$ python3 -q
>>> import numpy as np
>>> import numpy.linalg as la
>>> np.set_printoptions(precision=2, suppress=True, linewidth=140, floatmode="fixed")
>>> data = np.load("data.npy")
>>> data
array([[  0,  77,  59,  37],
       [ 54,   0,   0,   0],
       [ 59,   0,   0,   0],
       [ 25,   0,   8,  11],
       [ 24,   0,   0,   0],
       [  0,  44,  41,  28],
       [  0,   0,  11,   0],
       [  0,  72, 116,  78],
       [112,   0,   0,   0],
       [  0,  50,  65,  39],
       [108,   0,   0,   0],
       [  0,  38,   0,   0],
       [ 72,   0,   0,   0],
       [ 73,   0,  20,  27],
       [  0,  71,  50,  22],
       [128,   0,   0,   0],
       [132,   0,   0,   0],
       [ 10,  36,  32,  38],
       [  0,  74, 104,  73],
       [  1,  22,  56,  47],
       [  7,   8,   0,   0],
       [139,   0,   0,   0],
       [  0,  23,  35,  17],
       [  4,  16,  35,  31],
       [ 64,   0,   0,   0],
       [ 11,   0,   8,   1],
       [  0,   9,  47,  25],
       [  0,   9,  20,   7],
       [ 82,   0,   0,   0],
       [  0,   0,  50,  27],
       [  0,  51, 107,  72],
       [  0,  13,   0,   0],
       [  0,  55,  20,   0],
       [ 52,   0,   0,   5]])
>>> Xs = data - data.mean(axis=0)
>>> left, sv, VT = la.svd(Xs, full_matrices=False)
>>> (np.sign(left[:, 0]) == np.sign(left[0, 0])).astype(int)
array([1, 0, 0, 0, 0, 1, 1, 1, 0, 1, 0, 1, 0, 0, 1, 0, 0, 1, 1, 1, 0, 0, 1, 1, 0, 0, 1, 1, 0, 1, 1, 1, 1, 0])
>>> la.matrix_rank(Xs)
np.int64(4)
>>> mat = np.load("out1.npy")
>>> mat
array([[ 1.19, -0.09,  0.74,  2.84,  3.04,  2.95,  1.83,  0.12],
       [ 0.87, -0.02,  1.13,  3.03,  3.06,  3.19,  2.18,  0.13],
       [ 0.94, -0.06,  0.92,  2.99,  2.94,  3.00,  1.76,  0.21],
       [ 0.89,  0.10,  1.03,  2.92,  2.79,  2.79,  1.99,  0.10],
       [ 0.88,  0.03,  1.06,  2.86,  2.96,  2.94,  2.06,  0.20],
       [ 0.90,  0.01,  1.02,  2.93,  3.06,  2.85,  2.10, -0.06],
       [ 0.96,  0.19,  1.03,  3.08,  3.03,  3.06,  2.05,  0.01],
       [ 0.81,  0.03,  0.90,  3.07,  3.07,  3.01,  1.90, -0.10],
       [ 1.04, -0.05,  0.78,  3.07,  2.92,  3.07,  2.08, -0.22],
       [ 0.82,  0.03,  0.88,  2.83,  3.09,  3.08,  2.05,  0.07],
       [ 1.12,  0.04,  1.14,  3.10,  2.82,  2.82,  2.05, -0.19],
       [ 1.06, -0.10,  0.98,  2.98,  2.99,  0.72,  2.03,  2.87],
       [ 0.95, -0.14,  0.86,  2.93,  3.02,  0.95,  2.05,  2.90],
       [ 0.98,  0.11,  1.08,  3.08,  3.09,  0.88,  2.07,  3.02],
       [ 1.12,  0.09,  1.19,  2.83,  2.93,  1.03,  1.95,  3.09],
       [ 0.88,  0.02,  0.94,  2.92,  3.19,  0.96,  1.96,  3.05],
       [ 1.06,  0.16,  1.10,  3.01,  2.92,  0.96,  2.08,  2.95],
       [ 1.04, -0.03,  1.07,  3.04,  2.90,  0.87,  2.07,  3.02],
       [ 0.95,  0.12,  1.03,  3.01,  2.87,  1.11,  1.83,  2.99],
       [ 1.06, -0.05,  0.66,  2.84,  2.91,  1.03,  2.20,  2.98],
       [ 1.19,  0.06,  1.06,  3.02,  3.06,  0.98,  2.00,  2.88],
       [ 1.08,  0.01,  1.02,  2.95,  2.98,  0.99,  1.76,  2.94],
       [ 3.03,  2.03,  3.14,  0.94,  1.00,  0.14,  2.87,  1.94],
       [ 3.14,  1.99,  2.92,  1.06,  1.01, -0.07,  2.83,  2.13],
       [ 2.95,  2.11,  3.05,  1.05,  0.81,  0.14,  3.05,  1.90],
       [ 3.00,  2.13,  3.13,  0.98,  1.04,  0.03,  2.92,  2.03],
       [ 3.02,  2.17,  2.93,  0.97,  1.11,  0.07,  3.04,  1.88],
       [ 2.80,  2.05,  2.87,  1.01,  1.05, -0.04,  3.13,  1.94],
       [ 2.90,  2.01,  3.16,  0.92,  0.82,  0.09,  2.89,  1.89],
       [ 3.17,  1.96,  2.96,  0.99,  0.94,  0.01,  2.84,  1.86],
       [ 3.09,  1.90,  3.04,  1.22,  1.11,  0.18,  2.95,  1.75],
       [ 2.84,  1.93,  3.01,  1.21,  0.91, -0.10,  3.03,  2.04],
       [ 2.91,  1.90,  3.06,  1.08,  0.81,  0.02,  2.91,  1.98]])
>>> th = np.radians(90)
>>> Rm = np.eye(8)
>>> Rm[5, 5] = Rm[1, 1] = np.cos(th)
>>> Rm[5, 1], Rm[1, 5] = -np.sin(th), np.sin(th)
>>> Rm.round(2) + 0
array([[ 1.00,  0.00,  0.00,  0.00,  0.00,  0.00,  0.00,  0.00],
       [ 0.00,  0.00,  0.00,  0.00,  0.00,  1.00,  0.00,  0.00],
       [ 0.00,  0.00,  1.00,  0.00,  0.00,  0.00,  0.00,  0.00],
       [ 0.00,  0.00,  0.00,  1.00,  0.00,  0.00,  0.00,  0.00],
       [ 0.00,  0.00,  0.00,  0.00,  1.00,  0.00,  0.00,  0.00],
       [ 0.00, -1.00,  0.00,  0.00,  0.00,  0.00,  0.00,  0.00],
       [ 0.00,  0.00,  0.00,  0.00,  0.00,  0.00,  1.00,  0.00],
       [ 0.00,  0.00,  0.00,  0.00,  0.00,  0.00,  0.00,  1.00]])
>>> B = mat @ Rm.T
>>> np.abs(B - mat).max(axis=0)
array([0.00, 3.21, 0.00, 0.00, 0.00, 3.25, 0.00, 0.00])
>>> np.allclose(la.norm(mat, axis=1), la.norm(B, axis=1))
True
>>> np.allclose(mat @ mat.T, B @ B.T)
True
>>> x = np.array([4, 0, 2, 4, 5, 5, 0, -4])
>>> target = mat @ x
>>> np.round(la.lstsq(mat, target)[0], 2) + 0
array([ 4.00,  0.00,  2.00,  4.00,  5.00,  5.00,  0.00, -4.00])
>>> np.round(la.pinv(mat) @ mat, 2) + 0
array([[1.00, 0.00, 0.00, 0.00, 0.00, 0.00, 0.00, 0.00],
       [0.00, 1.00, 0.00, 0.00, 0.00, 0.00, 0.00, 0.00],
       [0.00, 0.00, 1.00, 0.00, 0.00, 0.00, 0.00, 0.00],
       [0.00, 0.00, 0.00, 1.00, 0.00, 0.00, 0.00, 0.00],
       [0.00, 0.00, 0.00, 0.00, 1.00, 0.00, 0.00, 0.00],
       [0.00, 0.00, 0.00, 0.00, 0.00, 1.00, 0.00, 0.00],
       [0.00, 0.00, 0.00, 0.00, 0.00, 0.00, 1.00, 0.00],
       [0.00, 0.00, 0.00, 0.00, 0.00, 0.00, 0.00, 1.00]])
>>> rng = np.random.default_rng(521156)
>>> target = target + 0.3 * rng.normal(size=33)
>>> target
array([46.72, 48.19, 46.84, 45.39, 46.23, 46.90, 48.53, 47.96, 48.94, 47.55, 48.13, 25.67, 25.09, 25.89, 25.73, 25.73, 25.87, 25.24, 26.04,
       25.04, 27.40, 25.83, 20.17, 18.59, 19.36, 19.28, 20.47, 18.56, 18.03, 19.96, 22.71, 18.42, 18.51])
>>> c, *_ = la.lstsq(mat, target)
>>> [round(float(la.norm(la.solve(mat.T @ mat + lam * np.eye(8), mat.T @ target))), 2) for lam in (0, 1, 10, 100)]
[9.8, 9.18, 8.57, 6.36]
>>> round(la.norm(target - mat @ c), 2)
np.float64(1.63)
>>> Xs = mat - mat.mean(axis=0)
>>> left, sv, VT = la.svd(Xs, full_matrices=False)
>>> np.searchsorted(np.cumsum(sv ** 2) / (sv ** 2).sum(), 0.9) + 1
np.int64(2)
>>> VT[0] * np.sign(VT[0, np.abs(VT[0]).argmax()])
array([-0.38, -0.38, -0.39,  0.36,  0.38,  0.46, -0.18, -0.22])
>>> np.abs(left[:, 0]).argmax()
np.int64(25)
>>> (np.sign(left[:, 0]) == np.sign(left[0, 0])).astype(int)
array([1, 1, 1, 1, 1, 1, 1, 1, 1, 1, 1, 1, 1, 1, 1, 1, 1, 1, 1, 1, 1, 1, 0, 0, 0, 0, 0, 0, 0, 0, 0, 0, 0])
>>> A = np.array([[-2, 2, -3, -3, -2, -3, 0],
...     [2, 1, -2, -2, 2, -1, 3],
...     [-1, -1, 2, 3, 3, 3, 2],
...     [3, 1, 1, 0, 3, 1, 1],
...     [2, -2, 2, 1, -1, 2, -2],
...     [2, 1, 3, -1, 1, 3, -2],
...     [1, -2, -3, 2, 0, 2, 2]])
>>> x = np.array([2, 4, 0, 3, 9, 2, 8])
>>> h = np.maximum(A @ x, 0)
>>> np.maximum(A @ x, 0) - np.maximum(-A @ x, 0)
array([-29,  42,  52,  47, -22,   4,  20])
>>> np.tanh(A @ x)
array([-1.00,  1.00,  1.00,  1.00, -1.00,  1.00,  1.00])
>>> A * (h > 1e-9)[:, None]
array([[ 0,  0,  0,  0,  0,  0,  0],
       [ 2,  1, -2, -2,  2, -1,  3],
       [-1, -1,  2,  3,  3,  3,  2],
       [ 3,  1,  1,  0,  3,  1,  1],
       [ 0,  0,  0,  0,  0,  0,  0],
       [ 2,  1,  3, -1,  1,  3, -2],
       [ 1, -2, -3,  2,  0,  2,  2]])
>>> A.T @ h
array([201,   1,  19, 108, 385, 213, 309])
>>> M = np.load("mat.npy")
>>> M
array([[ 2,  1,  1,  0],
       [ 2,  2,  2,  1],
       [ 5,  5,  4,  4],
       [ 8,  6,  7,  5],
       [11,  9,  8,  8],
       [12,  9,  9, 10],
       [12, 11, 10, 11],
       [13, 12, 12, 11],
       [14, 13, 14, 11],
       [14, 16, 16, 14],
       [16, 18, 16, 16],
       [18, 18, 18, 16],
       [21, 21, 18, 19],
       [24, 23, 21, 22],
       [26, 23, 21, 24],
       [29, 26, 23, 24],
       [29, 26, 23, 25],
       [29, 28, 26, 28],
       [30, 28, 27, 29],
       [32, 28, 30, 31],
       [32, 31, 32, 31],
       [32, 33, 33, 33],
       [34, 33, 36, 34],
       [35, 34, 39, 36],
       [37, 36, 42, 39],
       [40, 37, 45, 41],
       [40, 37, 46, 43],
       [42, 40, 48, 46],
       [43, 41, 50, 49],
       [45, 43, 52, 49],
       [45, 43, 53, 51]])
>>> Xs = (M - M.mean(axis=0)) / M.std(axis=0)
>>> Xs.std(axis=0)
array([1.00, 1.00, 1.00, 1.00])
>>> c = la.lstsq(np.delete(Xs, 2, axis=1), Xs[:, 2])[0]
>>> round(1 - np.var(Xs[:, 2] - np.delete(Xs, 2, axis=1) @ c), 2)
np.float64(0.99)
>>> np.abs(c).argmax()
np.int64(2)
>>> m1 = np.loadtxt("m.csv", delimiter=",")
>>> m1
array([[ 0.50,  0.00,  0.00,  0.00, -0.87],
       [ 0.00,  1.00,  0.00,  0.00,  0.00],
       [ 0.00,  0.00,  1.00,  0.00,  0.00],
       [ 0.00,  0.00,  0.00,  1.00,  0.00],
       [ 0.87,  0.00,  0.00,  0.00,  0.50]])
>>> r0 = np.array([2, 0, 1])
>>> np.polyval(r0, m1[1])
array([1.00, 3.00, 1.00, 1.00, 1.00])
>>> np.cross(m1[1, :3], m1[4, :3])
array([ 0.00,  0.00, -0.87])
>>> np.correlate(m1[1], m1[4], "full")
array([0.00, 0.50, 0.00, 0.00, 0.00, 0.87, 0.00, 0.00, 0.00])
>>> np.array([np.convolve(row, r0, "same") for row in m1])
array([[ 0.00,  0.50,  0.00, -1.73,  0.00],
       [ 2.00,  0.00,  1.00,  0.00,  0.00],
       [ 0.00,  2.00,  0.00,  1.00,  0.00],
       [ 0.00,  0.00,  2.00,  0.00,  1.00],
       [ 0.00,  0.87,  0.00,  1.00,  0.00]])
>>> round(la.norm(m1[0], 1), 2), round(float(la.norm(m1[0], np.inf)), 2)
(np.float64(1.37), 0.87)
>>> m1[0] @ m1[1]
np.float64(0.0)
>>> B = np.array([[2, -2, 1, 0, -2],
...     [-2, 1, -2, 1, 0],
...     [2, 0, -1, -1, 1],
...     [1, 0, 2, 2, 1],
...     [1, 1, 0, 2, 2]])
>>> K = B.T @ B
>>> K
array([[14, -5,  6,  0,  1],
       [-5,  6, -4,  3,  6],
       [ 6, -4, 10,  3, -1],
       [ 0,  3,  3, 10,  5],
       [ 1,  6, -1,  5, 10]])
>>> # equal to its transpose
>>> B = np.array([[-5, -1], [-1, 5], [-2, 3], [-5, 4], [-5, -5]])
>>> K @ B
array([[-82, -26],
       [-18,   5],
       [-56,  21],
       [-84,  39],
       [-84,  -4]])
>>> J = np.loadtxt("sample2.csv", delimiter=",")
>>> J
array([[1.00, 0.90, 0.81, 0.73, 0.66, 0.59, 0.53, 0.48, 0.43],
       [0.90, 1.00, 0.90, 0.81, 0.73, 0.66, 0.59, 0.53, 0.48],
       [0.81, 0.90, 1.00, 0.90, 0.81, 0.73, 0.66, 0.59, 0.53],
       [0.73, 0.81, 0.90, 1.00, 0.90, 0.81, 0.73, 0.66, 0.59],
       [0.66, 0.73, 0.81, 0.90, 1.00, 0.90, 0.81, 0.73, 0.66],
       [0.59, 0.66, 0.73, 0.81, 0.90, 1.00, 0.90, 0.81, 0.73],
       [0.53, 0.59, 0.66, 0.73, 0.81, 0.90, 1.00, 0.90, 0.81],
       [0.48, 0.53, 0.59, 0.66, 0.73, 0.81, 0.90, 1.00, 0.90],
       [0.43, 0.48, 0.53, 0.59, 0.66, 0.73, 0.81, 0.90, 1.00]])
>>> x = np.ones(9)
>>> for _ in range(4):
...     x = J @ x
...     x /= la.norm(x)
...     print(round(x @ J @ x, 2))
... 
6.78
6.78
6.78
6.78
>>> x
array([0.30, 0.32, 0.34, 0.35, 0.36, 0.35, 0.34, 0.32, 0.30])
>>> B = np.array([[-1, -3],
...     [-3, -1],
...     [0, 3],
...     [1, 0],
...     [0, 1],
...     [-1, 1],
...     [3, 1],
...     [-1, 2],
...     [0, -2]])
>>> np.einsum("ij,ij->i", J, J)
array([4.48, 5.10, 5.53, 5.78, 5.87, 5.78, 5.53, 5.10, 4.48])
>>> la.matrix_rank(np.vstack([J, B.T]))
np.int64(9)
>>> X = np.array([[0.0, 0.0, 0.0, 0.0, 0.0, 2.0, 2.0],
...     [0.0, 0.0, 0.0, 0.0, 0.0, 2.0, 2.0],
...     [0.0, 0.0, 0.0, 0.0, 0.0, 0.0, 2.0],
...     [0.0, 0.0, 0.0, 0.0, 0.0, 0.0, 1.0],
...     [0.0, 0.0, 0.0, 0.0, 0.0, 2.0, 2.0],
...     [2.0, 2.0, 0.0, 0.0, 2.0, 0.0, 0.0],
...     [2.0, 2.0, 2.0, 1.0, 2.0, 0.0, 0.0]])
>>> # looks like rank 4
>>> left, sv, VT = la.svd(X)
>>> evecs = VT[:(sv > 1e-8).sum()]
>>> x = X[4] + 2 * X[5] + rng.integers(2) * np.eye(7)[6]
>>> x
array([4.00, 4.00, 0.00, 0.00, 4.00, 2.00, 2.00])
>>> np.round(la.norm(x - evecs.T @ evecs @ x), 2)
np.float64(0.0)
>>> np.round(evecs.T @ evecs, 2) + 0
array([[0.33, 0.33, 0.00, 0.00, 0.33, 0.00, 0.00],
       [0.33, 0.33, 0.00, 0.00, 0.33, 0.00, 0.00],
       [0.00, 0.00, 0.80, 0.40, 0.00, 0.00, 0.00],
       [0.00, 0.00, 0.40, 0.20, 0.00, 0.00, 0.00],
       [0.33, 0.33, 0.00, 0.00, 0.33, 0.00, 0.00],
       [0.00, 0.00, 0.00, 0.00, 0.00, 1.00, 0.00],
       [0.00, 0.00, 0.00, 0.00, 0.00, 0.00, 1.00]])
>>> np.allclose(evecs.T @ evecs @ x, x)
True
>>> evals, evecs = la.eigh(X)
>>> np.round(evecs @ np.diag(evals) @ evecs.T, 2) + 0
array([[0.00, 0.00, 0.00, 0.00, 0.00, 2.00, 2.00],
       [0.00, 0.00, 0.00, 0.00, 0.00, 2.00, 2.00],
       [0.00, 0.00, 0.00, 0.00, 0.00, 0.00, 2.00],
       [0.00, 0.00, 0.00, 0.00, 0.00, 0.00, 1.00],
       [0.00, 0.00, 0.00, 0.00, 0.00, 2.00, 2.00],
       [2.00, 2.00, 0.00, 0.00, 2.00, 0.00, 0.00],
       [2.00, 2.00, 2.00, 1.00, 2.00, 0.00, 0.00]])
>>> np.round(evecs.T @ evecs, 2) + 0
array([[1.00, 0.00, 0.00, 0.00, 0.00, 0.00, 0.00],
       [0.00, 1.00, 0.00, 0.00, 0.00, 0.00, 0.00],
       [0.00, 0.00, 1.00, 0.00, 0.00, 0.00, 0.00],
       [0.00, 0.00, 0.00, 1.00, 0.00, 0.00, 0.00],
       [0.00, 0.00, 0.00, 0.00, 1.00, 0.00, 0.00],
       [0.00, 0.00, 0.00, 0.00, 0.00, 1.00, 0.00],
       [0.00, 0.00, 0.00, 0.00, 0.00, 0.00, 1.00]])
>>> (evals > 1e-8).sum(), (evals < -1e-8).sum()
(np.int64(2), np.int64(2))
>>> np.unique(evals.round(6) + 0, return_counts=True)[1]
array([1, 1, 3, 1, 1])
>>> round(float(evals.sum()), 2), np.trace(X)
(-0.0, np.float64(0.0))
>>> np.abs(evecs[:, -1])
array([0.38, 0.38, 0.21, 0.11, 0.38, 0.45, 0.55])
>>> np.round(la.eigvalsh(X @ X), 2) + 0
array([ 0.00,  0.00,  0.00,  2.24,  2.24, 26.76, 26.76])
